$ ipython --no-banner

In [1]: import numpy as np

In [2]: np.set_printoptions(suppress=True, linewidth=200)

In [3]: def tidy(a):
   ...:     return np.round(a, 2) + 0
   ...: 

In [4]: r0 = np.array([7, 8, 3, 3])

In [5]: v = np.array([-2, 4, -3, -7, 5, 0, -2, 6, 2, -4, 4])

In [6]: feats = np.outer(r0, v)

In [7]: print(feats)
[[-14  28 -21 -49  35   0 -14  42  14 -28  28]
 [-16  32 -24 -56  40   0 -16  48  16 -32  32]
 [ -6  12  -9 -21  15   0  -6  18   6 -12  12]
 [ -6  12  -9 -21  15   0  -6  18   6 -12  12]]

In [8]: Uu, sig, Vt = np.linalg.svd(feats)

In [9]: V = Vt[:(sig > 1e-8).sum()]

In [10]: rng = np.random.default_rng(421)

In [11]: x0 = feats[3] + 5 * feats[1] + rng.integers(2) * np.eye(11)[9]

In [12]: print(x0)
[ -86.  172. -129. -301.  215.    0.  -86.  258.   86. -172.  172.]

In [13]: print(np.linalg.matrix_rank(np.vstack([feats, x0])))
1

In [14]: print(np.allclose(V.T @ V @ x0, x0))
True

In [15]: print(tidy(np.linalg.norm(x0 - V.T @ V @ x0)))
0.0

In [16]: Uu, sig, Vt = np.linalg.svd(feats, full_matrices=False)

In [17]: print(tidy(sig / sig[0]))
[1. 0. 0. 0.]

In [18]: print(Uu.shape, sig.shape, Vt.shape)
(4, 4) (4,) (4, 11)

In [19]: print((sig > 1e-8).sum())
1

In [20]: print(np.allclose(Uu * sig @ Vt, feats))
True

In [21]: print(tidy(np.abs(Vt[0])))
[0.15 0.3  0.22 0.52 0.37 0.   0.15 0.45 0.15 0.3  0.3 ]

In [22]: print(tidy(np.sqrt((sig ** 2).sum())), tidy(np.linalg.norm(feats)))
153.13 153.13

In [23]: print(np.abs(Uu[:, 0]).round(6).argmax())
1

In [24]: r0, v = feats[2], feats[1]

In [25]: print(r0 @ v)
4296

In [26]: p = (r0 @ v) / (r0 @ r0) * r0

In [27]: print((v - p) @ r0)
0.0

In [28]: print(np.outer(r0, v))
[[   96  -192   144   336  -240     0    96  -288   -96   192  -192]
 [ -192   384  -288  -672   480     0  -192   576   192  -384   384]
 [  144  -288   216   504  -360     0   144  -432  -144   288  -288]
 [  336  -672   504  1176  -840     0   336 -1008  -336   672  -672]
 [ -240   480  -360  -840   600     0  -240   720   240  -480   480]
 [    0     0     0     0     0     0     0     0     0     0     0]
 [   96  -192   144   336  -240     0    96  -288   -96   192  -192]
 [ -288   576  -432 -1008   720     0  -288   864   288  -576   576]
 [  -96   192  -144  -336   240     0   -96   288    96  -192   192]
 [  192  -384   288   672  -480     0   192  -576  -192   384  -384]
 [ -192   384  -288  -672   480     0  -192   576   192  -384   384]]

In [29]: print(tidy(np.linalg.norm(r0 + v) ** 2 + np.linalg.norm(r0 - v) ** 2))
26134.0

In [30]: Y = feats / np.sqrt((feats ** 2).mean(axis=1, keepdims=True))

In [31]: print(tidy(np.linalg.norm(Y, axis=1)))
[3.32 3.32 3.32 3.32]

In [32]: A = np.load("sample19.npy")

In [33]: print(tidy(A))
[[ 3.55 -0.31 -2.07  2.9  -4.8  -0.45 -0.47  3.02]
 [ 2.19 -2.75 -2.17  3.2  -3.33  2.68  3.05  2.63]
 [ 0.34  0.27 -2.46  1.38 -3.88  2.16  1.    4.16]
 [ 1.29 -3.65 -4.08  1.93 -7.54 -1.9  -0.89  1.99]
 [ 7.09  4.35  2.32  5.46  3.02  6.4   4.54  4.86]
 [ 3.25 -2.77 -1.91  3.74 -3.33  2.15  2.79  2.36]
 [ 5.24  1.29  1.07  5.03  1.93  6.72  5.68  4.04]
 [ 2.14 -0.27 -1.53  2.79 -2.41  3.23  2.55  3.69]
 [ 3.22  0.53 -0.84  3.34 -1.56  3.56  2.73  3.82]
 [ 5.78  1.98  1.15  5.04  1.57  5.82  4.71  4.12]
 [-4.64 -6.32 -6.03 -0.46 -7.89  1.29  1.86  2.43]
 [ 6.51  3.24  1.98  5.41  2.87  6.78  5.21  4.57]
 [ 5.23  3.53  1.66  4.67  2.76  7.2   5.22  4.99]
 [ 3.49 -1.12 -1.73  3.38 -3.58  1.32  1.43  2.88]
 [ 5.47 -0.6   0.8   5.56  1.7   6.79  6.55  3.25]
 [ 2.65 -0.18 -0.82  3.4  -0.89  4.86  4.07  3.78]
 [ 3.17  2.75 -0.57  2.76 -1.55  3.04  1.37  4.67]
 [ 5.63  1.39 -0.07  4.37 -1.41  2.33  1.77  3.56]
 [ 3.94  1.11  0.75  4.45  2.02  7.52  6.21  4.31]
 [ 5.73  2.36  0.82  4.67  0.59  4.53  3.38  4.15]]

In [34]: # rank 4

In [35]: Uu, sig, Vt = np.linalg.svd(A)

In [36]: print(tidy(sig))
[39.97 20.9   9.6   6.01  0.    0.    0.    0.  ]

In [37]: print(np.argmax(sig[:-1] / (sig[1:] + 1e-6)) + 1)
4

In [38]: Y = Uu[:, :4] @ np.diag(sig[:4]) @ Vt[:4]

In [39]: print(tidy(np.linalg.norm(A - Y) / np.linalg.norm(A)))
0.0

In [40]: print(np.linalg.matrix_rank(A, rtol=0.05))
4

In [41]: J = np.array([[5, -5, -4, -1, 0, 4, 0],
    ...:     [-4, 5, 4, 2, -3, 5, 0],
    ...:     [5, -4, 5, 2, 4, 0, -3],
    ...:     [4, 1, -5, -5, -4, -4, -1]])

In [42]: J[3] = J[0]

In [43]: print(J)
[[ 5 -5 -4 -1  0  4  0]
 [-4  5  4  2 -3  5  0]
 [ 5 -4  5  2  4  0 -3]
 [ 5 -5 -4 -1  0  4  0]]

In [44]: # null space of dimension 4

In [45]: print(tidy(np.trace(np.linalg.pinv(J) @ J)))
3.0

In [46]: print(tidy(J @ np.linalg.pinv(J) @ J))
[[ 5. -5. -4. -1.  0.  4.  0.]
 [-4.  5.  4.  2. -3.  5.  0.]
 [ 5. -4.  5.  2.  4.  0. -3.]
 [ 5. -5. -4. -1.  0.  4.  0.]]

In [47]: K = np.minimum.outer(np.arange(1, 8), np.arange(1, 8)) * 4

In [48]: print(K)
[[ 4  4  4  4  4  4  4]
 [ 4  8  8  8  8  8  8]
 [ 4  8 12 12 12 12 12]
 [ 4  8 12 16 16 16 16]
 [ 4  8 12 16 20 20 20]
 [ 4  8 12 16 20 24 24]
 [ 4  8 12 16 20 24 28]]

In [49]: # symmetric

In [50]: print(np.diff(J, axis=0))
[[-9 10  8  3 -3  1  0]
 [ 9 -9  1  0  7 -5 -3]
 [ 0 -1 -9 -3 -4  4  3]]

In [51]: print(np.abs(J).max())
5

In [52]: print(J.shape)
(4, 7)

In [53]: print(np.linalg.matrix_rank(J))
3
